$ python -q
>>> import numpy as np
>>> np.set_printoptions(precision=2, suppress=True, linewidth=100, floatmode="fixed")
>>> out = np.array([[3, -1, -1], [-2, 3, -1], [-1, 1, -1]])
>>> J = np.tril(out)
>>> J
array([[ 3,  0,  0],
       [-2,  3,  0],
       [-1,  1, -1]])
>>> # triangular, det is the product of the diagonal
>>> np.allclose(J, J.T)
False
>>> round(float(np.linalg.det(J)), 2)
-9.0
>>> np.round(np.abs(np.linalg.eigvals(J)).max(), 2)
np.float64(3.0)
>>> J @ J
array([[  9,   0,   0],
       [-12,   9,   0],
       [ -4,   2,   1]])
>>> out = J[0, 0] * J[1:] - np.outer(J[1:, 0], J[0])
>>> out
array([[ 0,  9,  0],
       [ 0,  3, -3]])
>>> np.linalg.matrix_rank(out), np.linalg.matrix_rank(J)
(np.int64(2), np.int64(3))
>>> np.linalg.matrix_rank(out)
np.int64(2)
>>> out.sum(axis=0)
array([ 0, 12, -3])
>>> out.sum(axis=1)
array([9, 0])
>>> np.unravel_index(np.abs(out).argmax(), out.shape)
(np.int64(0), np.int64(1))
>>> np.round(np.linalg.norm(out), 2)
np.float64(9.95)
>>> out.mean(axis=0)
array([ 0.00,  6.00, -1.50])
>>> out - out[0]
array([[ 0,  0,  0],
       [ 0, -6, -3]])
>>> K = np.loadtxt("m.csv", delimiter=",")
>>> K
array([[ 0.70,  0.87,  0.39],
       [ 0.87,  2.66, -0.34],
       [ 0.39, -0.34,  0.64]])
>>> t3 = np.stack([K, 2 * K, K[::-1]])
>>> np.linalg.norm(t3, axis=(1, 2))
array([3.16, 6.32, 3.16])
>>> t3.shape
(3, 3, 3)
>>> out = np.array([[-3, 5, 0], [-1, 3, -1], [1, -3, 5]])
>>> M = out + out.T
>>> M
array([[-6,  4,  1],
       [ 4,  6, -4],
       [ 1, -4, 10]])
>>> # symmetric, so the eigenvalues are real
>>> x = np.array([7, 9, 6])
>>> rhs = M @ x
>>> rhs
array([ 0, 58, 31])
>>> np.linalg.solve(M, M[:, 2])
array([-0.00,  0.00,  1.00])
>>> mat = np.array([[-2, -1, 0, 1], [2, 3, 4, 5], [6, 7, 8, 9]])
>>> # looks like rank 2
>>> r = np.linalg.matrix_rank(mat)
>>> r
np.int64(2)
>>> ns = np.linalg.svd(mat)[2][r:].T
>>> np.allclose(mat @ ns, 0)
True
>>> ns.shape
(4, 2)
>>> np.round(mat @ ns, 2) + 0
array([[0.00, 0.00],
       [0.00, 0.00],
       [0.00, 0.00]])
>>> np.linalg.matrix_rank(mat.T @ mat), np.linalg.matrix_rank(mat @ mat.T)
(np.int64(2), np.int64(2))
>>> [int(np.linalg.matrix_rank(mat[:, :j + 1])) for j in range(4)]
[1, 2, 2, 2]
>>> ns @ ns.T
array([[ 0.30, -0.40, -0.10,  0.20],
       [-0.40,  0.70, -0.20, -0.10],
       [-0.10, -0.20,  0.70, -0.40],
       [ 0.20, -0.10, -0.40,  0.30]])
>>> [int(np.linalg.matrix_rank(np.delete(mat, i, axis=0))) for i in range(3)]
[2, 2, 2]
>>> left, sig, vt = np.linalg.svd(mat)
>>> vecs = vt[:(sig > 1e-8).sum()]
>>> rng = np.random.default_rng(1137)
>>> x = mat[2] + 4 * mat[0] + rng.integers(2) * np.eye(4)[2]
>>> x
array([-2.00,  3.00,  9.00, 13.00])
>>> vecs.T @ vecs
array([[ 0.70,  0.40,  0.10, -0.20],
       [ 0.40,  0.30,  0.20,  0.10],
       [ 0.10,  0.20,  0.30,  0.40],
       [-0.20,  0.10,  0.40,  0.70]])
>>> np.diag(vecs.T @ vecs)
array([0.70, 0.30, 0.30, 0.70])
>>> np.round(np.linalg.norm(x - vecs.T @ vecs @ x), 2)
np.float64(0.84)
>>> np.allclose(vecs.T @ vecs @ x, x)
False
>>> F = np.loadtxt("w.csv", delimiter=",")
>>> F
array([[-0.48, -0.14,  0.30],
       [ 0.48, -0.59, -0.53],
       [-0.67, -0.56, -0.27],
       [-0.29,  0.56, -0.75]])
>>> # keeps lengths
>>> left, sig, vt = np.linalg.svd(F, full_matrices=False)
>>> round(np.sqrt((sig ** 2).sum()), 2), round(float(np.linalg.norm(F)), 2)
(np.float64(1.73), 1.73)
>>> (sig > 1e-8).sum()
np.int64(3)
>>> vt @ vt.T
array([[1.00, 0.00, 0.00],
       [0.00, 1.00, 0.00],
       [0.00, 0.00, 1.00]])
>>> np.cumsum(sig ** 2) / np.sum(sig ** 2)
array([0.33, 0.67, 1.00])
>>> np.round(left.T @ F @ vt.T, 2) + 0
array([[1.00, 0.00, 0.00],
       [0.00, 1.00, 0.00],
       [0.00, 0.00, 1.00]])
>>> left.shape, sig.shape, vt.shape
((4, 3), (3,), (3, 3))
>>> t3 = np.stack([F, 3 * F, F[::-1]])
>>> t3.shape
(3, 4, 3)
>>> np.round(t3.sum(axis=0), 2) + 0
array([[-2.21,  0.00,  0.45],
       [ 1.25, -2.92, -2.39],
       [-2.21, -2.84, -1.61],
       [-1.64,  2.12, -2.69]])
>>> W0 = np.load("layer14.npy")
>>> W0
array([[ -9.98,  -6.17, -11.57],
       [ -9.49,  -4.57, -11.09],
       [ -9.78,  -4.85, -10.58],
       [ -8.77,  -5.28, -10.13],
       [ -8.30,  -4.66, -10.15],
       [-10.22,  -5.66, -10.01],
       [-10.34,  -6.39,  -9.27],
       [-10.92,  -5.64, -10.54],
       [-10.35,  -2.15, -11.54],
       [ -9.10,  -2.39, -11.31],
       [-10.36,  -5.18, -11.18],
       [-10.49,  -4.96, -10.02],
       [-10.83,  -6.23,  -7.41],
       [ -9.83,  -3.92, -12.86]])
>>> x = np.array([3, 3, 2])
>>> rhs = W0 @ x
>>> np.linalg.lstsq(W0, rhs)[0]
array([3.00, 3.00, 2.00])
>>> np.linalg.solve(W0.T @ W0, W0.T @ rhs)
array([3.00, 3.00, 2.00])
>>> rhs = rhs + 0.1 * rng.normal(size=14)
>>> rhs
array([-71.69, -64.26, -65.13, -62.37, -59.24, -67.66, -68.50, -70.86, -60.53, -57.21, -68.98,
       -66.33, -66.01, -66.85])
>>> beta, *_ = np.linalg.lstsq(W0, rhs)
>>> beta
array([2.99, 3.00, 2.01])
>>> Ac = W0 - W0.mean(axis=0)
>>> left, sig, vt = np.linalg.svd(Ac, full_matrices=False)
>>> np.abs(vt[-1])
array([0.96, 0.29, 0.04])
>>> (np.sign(left[:, 0]) == np.sign(left[0, 0])).astype(int)
array([1, 0, 0, 1, 0, 1, 1, 1, 0, 0, 0, 1, 1, 0])
>>> sig
array([5.89, 3.07, 2.56])
>>> labels = W0[:, 0] > np.median(W0[:, 0])
>>> f = W0[labels].mean(axis=0) - W0[~labels].mean(axis=0)
>>> np.argsort(-np.abs(f).round(6), kind="stable")
array([0, 2, 1])
>>> f
array([ 1.18,  0.62, -1.10])
>>> out = W0 / np.linalg.norm(W0, axis=1, keepdims=True)
>>> gram = out @ out.T
>>> (gram - 2 * np.eye(14)).round(6).argmax(axis=1)
array([ 3,  2, 10,  0,  3,  7,  5,  5,  9,  8,  2,  7,  6,  9])
>>> gram[9]
array([0.98, 0.99, 0.98, 0.98, 0.98, 0.97, 0.95, 0.97, 1.00, 1.00, 0.98, 0.98, 0.92, 1.00])
>>> gram = np.cov(W0, rowvar=False)
>>> np.median(W0, axis=0)
array([-10.10,  -5.07, -10.56])
>>> np.polyfit(W0[:, 0], W0[:, 1], 1)
array([0.54, 0.46])
>>> q, _ = np.linalg.qr(np.array([[-0.5, 0.0, 0.4], [0.1, -1.0, -0.9], [-0.5, 0.0, -1.1]]))
>>> w = np.array([0, 3, 3])
>>> feats = q @ np.diag(w) @ q.T
>>> feats
array([[ 1.53,  0.29, -1.47],
       [ 0.29,  2.94,  0.29],
       [-1.47,  0.29,  1.53]])
>>> # symmetric, so the eigenvalues are real
>>> np.round(np.trace(np.linalg.pinv(feats) @ feats), 2)
np.float64(2.0)
>>> np.allclose(feats[:-1].T @ np.linalg.lstsq(feats[:-1].T, feats[-1])[0], feats[-1])
True
>>> r = np.linalg.matrix_rank(feats)
>>> r
np.int64(2)
>>> ns = np.linalg.svd(feats)[2][r:].T
>>> np.allclose(feats @ ns, 0)
True
>>> np.linalg.matrix_rank(feats.T @ feats), np.linalg.matrix_rank(feats @ feats.T)
(np.int64(2), np.int64(2))
>>> [int(np.linalg.matrix_rank(feats[:i])) for i in range(1, len(feats) + 1)]
[1, 2, 2]
>>> [int(np.linalg.matrix_rank(np.delete(feats, i, axis=0))) for i in range(3)]
[2, 2, 2]
>>> left, sig, vt = np.linalg.svd(feats)
>>> np.argmax(sig[:-1] / (sig[1:] + 1e-6)) + 1
np.int64(2)
>>> sig.round(2) + 0
array([3.00, 3.00, 0.00])
>>> out = left[:, :2] @ np.diag(sig[:2]) @ vt[:2]
>>> np.linalg.matrix_rank(feats, rtol=0.05)
np.int64(2)
>>> np.linalg.matrix_rank(out)
np.int64(2)
>>> t3 = np.stack([feats, 4 * feats, feats[::-1]])
>>> t3.shape
(3, 3, 3)
>>> ang = np.radians(180)
>>> r_ = np.eye(3)
>>> r_[0, 0] = r_[1, 1] = np.cos(ang)
>>> r_[0, 1], r_[1, 0] = -np.sin(ang), np.sin(ang)
>>> r_.round(2) + 0
array([[-1.00,  0.00,  0.00],
       [ 0.00, -1.00,  0.00],
       [ 0.00,  0.00,  1.00]])
>>> out = feats @ r_.T
>>> np.round(np.linalg.svd(feats, compute_uv=False), 2) + 0, np.round(np.linalg.svd(out, compute_uv=False), 2) + 0
(array([3.00, 3.00, 0.00]), array([3.00, 3.00, 0.00]))
>>> np.allclose(feats @ feats.T, out @ out.T)
True
>>> np.allclose(np.linalg.norm(feats, axis=1), np.linalg.norm(out, axis=1))
True
>>> arr = np.array([[2, 2], [0, 2]])
>>> # triangular, det is the product of the diagonal
>>> left, sig, vt = np.linalg.svd(arr, full_matrices=False)
>>> (sig > 1e-8).sum()
np.int64(2)
>>> left.shape, sig.shape, vt.shape
((2, 2), (2,), (2, 2))
>>> round(np.sqrt((sig ** 2).sum()), 2), round(float(np.linalg.norm(arr)), 2)
(np.float64(3.46), 3.46)
>>> np.abs(vt[0])
array([0.53, 0.85])
>>> sig / sig[0]
array([1.00, 0.38])
>>> x = np.array([-1, 1])
>>> rhs = arr @ x
>>> beta, lr = np.zeros(2), 1 / np.linalg.norm(arr, 2) ** 2
>>> for i in range(8):
...     beta -= lr * arr.T @ (arr @ beta - rhs)
...     if i % 2 == 0: print(i, round(np.linalg.norm(arr @ beta - rhs), 2))
... 
0 1.45
2 1.06
4 0.77
6 0.56
>>> beta
array([-0.67,  0.80])
>>> (arr + arr.T) / 2
array([[2.00, 1.00],
       [1.00, 2.00]])
>>> (arr - arr.T) / 2
array([[ 0.00,  1.00],
       [-1.00,  0.00]])
>>> arr @ arr
array([[4, 8],
       [0, 4]])
>>> np.allclose(arr, arr.T)
False
